% ipython --no-banner

In [1]: import numpy as np

In [2]: from numpy import linalg as LA

In [3]: np.set_printoptions(precision=2, suppress=True, linewidth=140, floatmode="fixed")

In [4]: A = np.array([[-5, 0, 10, -10, 5, -5, -5],
   ...:     [-5, 0, 10, -10, 5, -5, -5],
   ...:     [7, 0, -14, 14, -7, 7, 7],
   ...:     [2, 0, -4, 4, -2, 2, 2],
   ...:     [-8, 0, 16, -16, 8, -8, -8],
   ...:     [7, 0, -14, 14, -7, 7, 7],
   ...:     [1, 0, -2, 2, -1, 1, 1]])

In [5]: A
Out[5]: 
array([[ -5,   0,  10, -10,   5,  -5,  -5],
       [ -5,   0,  10, -10,   5,  -5,  -5],
       [  7,   0, -14,  14,  -7,   7,   7],
       [  2,   0,  -4,   4,  -2,   2,   2],
       [ -8,   0,  16, -16,   8,  -8,  -8],
       [  7,   0, -14,  14,  -7,   7,   7],
       [  1,   0,  -2,   2,  -1,   1,   1]])

In [6]: Uu, sig, vt = LA.svd(A)

In [7]: sig.round(2) + 0
Out[7]: array([51.03,  0.00,  0.00,  0.00,  0.00,  0.00,  0.00])

In [8]: np.argmax(sig[:-1] / (sig[1:] + 1e-6)) + 1
Out[8]: np.int64(1)

In [9]: Y = Uu[:, :1] @ np.diag(sig[:1]) @ vt[:1]

In [10]: np.round(np.abs(A - Y).max(), 2)
Out[10]: np.float64(0.0)

In [11]: LA.matrix_rank(A, rtol=0.05)
Out[11]: np.int64(1)

In [12]: np.abs(np.diag(LA.qr(A)[1])) > 1e-9
Out[12]: array([ True, False, False, False, False, False, False])

In [13]: A @ LA.pinv(A) @ A
Out[13]: 
array([[ -5.00,   0.00,  10.00, -10.00,   5.00,  -5.00,  -5.00],
       [ -5.00,   0.00,  10.00, -10.00,   5.00,  -5.00,  -5.00],
       [  7.00,   0.00, -14.00,  14.00,  -7.00,   7.00,   7.00],
       [  2.00,   0.00,  -4.00,   4.00,  -2.00,   2.00,   2.00],
       [ -8.00,   0.00,  16.00, -16.00,   8.00,  -8.00,  -8.00],
       [  7.00,   0.00, -14.00,  14.00,  -7.00,   7.00,   7.00],
       [  1.00,   0.00,  -2.00,   2.00,  -1.00,   1.00,   1.00]])

In [14]: np.unique(A.round(6), axis=0).shape
Out[14]: (5, 7)

In [15]: LA.lstsq(A[:-1].T, A[-1])[2]
Out[15]: np.int32(1)

In [16]: X = np.load("layer4.npy")

In [17]: X
Out[17]: 
array([[0, 0, 0, 0, 0, 0, 0, 0, 0],
       [3, 6, 6, 0, 9, 3, 3, 3, 9],
       [0, 0, 0, 0, 0, 0, 0, 0, 0],
       [3, 6, 6, 0, 9, 3, 3, 3, 9],
       [2, 4, 4, 0, 6, 2, 2, 2, 6],
       [1, 2, 2, 0, 3, 1, 1, 1, 3],
       [0, 0, 0, 0, 0, 0, 0, 0, 0],
       [1, 2, 2, 0, 3, 1, 1, 1, 3],
       [0, 0, 0, 0, 0, 0, 0, 0, 0]])

In [18]: (X + X.T) / 2
Out[18]: 
array([[0.00, 1.50, 0.00, 1.50, 1.00, 0.50, 0.00, 0.50, 0.00],
       [1.50, 6.00, 3.00, 3.00, 6.50, 2.50, 1.50, 2.50, 4.50],
       [0.00, 3.00, 0.00, 3.00, 2.00, 1.00, 0.00, 1.00, 0.00],
       [1.50, 3.00, 3.00, 0.00, 4.50, 1.50, 1.50, 1.50, 4.50],
       [1.00, 6.50, 2.00, 4.50, 6.00, 2.50, 1.00, 2.50, 3.00],
       [0.50, 2.50, 1.00, 1.50, 2.50, 1.00, 0.50, 1.00, 1.50],
       [0.00, 1.50, 0.00, 1.50, 1.00, 0.50, 0.00, 0.50, 0.00],
       [0.50, 2.50, 1.00, 1.50, 2.50, 1.00, 0.50, 1.00, 1.50],
       [0.00, 4.50, 0.00, 4.50, 3.00, 1.50, 0.00, 1.50, 0.00]])

In [19]: (X - X.T) / 2
Out[19]: 
array([[ 0.00, -1.50,  0.00, -1.50, -1.00, -0.50,  0.00, -0.50,  0.00],
       [ 1.50,  0.00,  3.00, -3.00,  2.50,  0.50,  1.50,  0.50,  4.50],
       [ 0.00, -3.00,  0.00, -3.00, -2.00, -1.00,  0.00, -1.00,  0.00],
       [ 1.50,  3.00,  3.00,  0.00,  4.50,  1.50,  1.50,  1.50,  4.50],
       [ 1.00, -2.50,  2.00, -4.50,  0.00, -0.50,  1.00, -0.50,  3.00],
       [ 0.50, -0.50,  1.00, -1.50,  0.50,  0.00,  0.50,  0.00,  1.50],
       [ 0.00, -1.50,  0.00, -1.50, -1.00, -0.50,  0.00, -0.50,  0.00],
       [ 0.50, -0.50,  1.00, -1.50,  0.50,  0.00,  0.50,  0.00,  1.50],
       [ 0.00, -4.50,  0.00, -4.50, -3.00, -1.50,  0.00, -1.50,  0.00]])

In [20]: np.allclose(X, X.T)
Out[20]: False

In [21]: np.round(LA.det(X), 2)
Out[21]: np.float64(0.0)
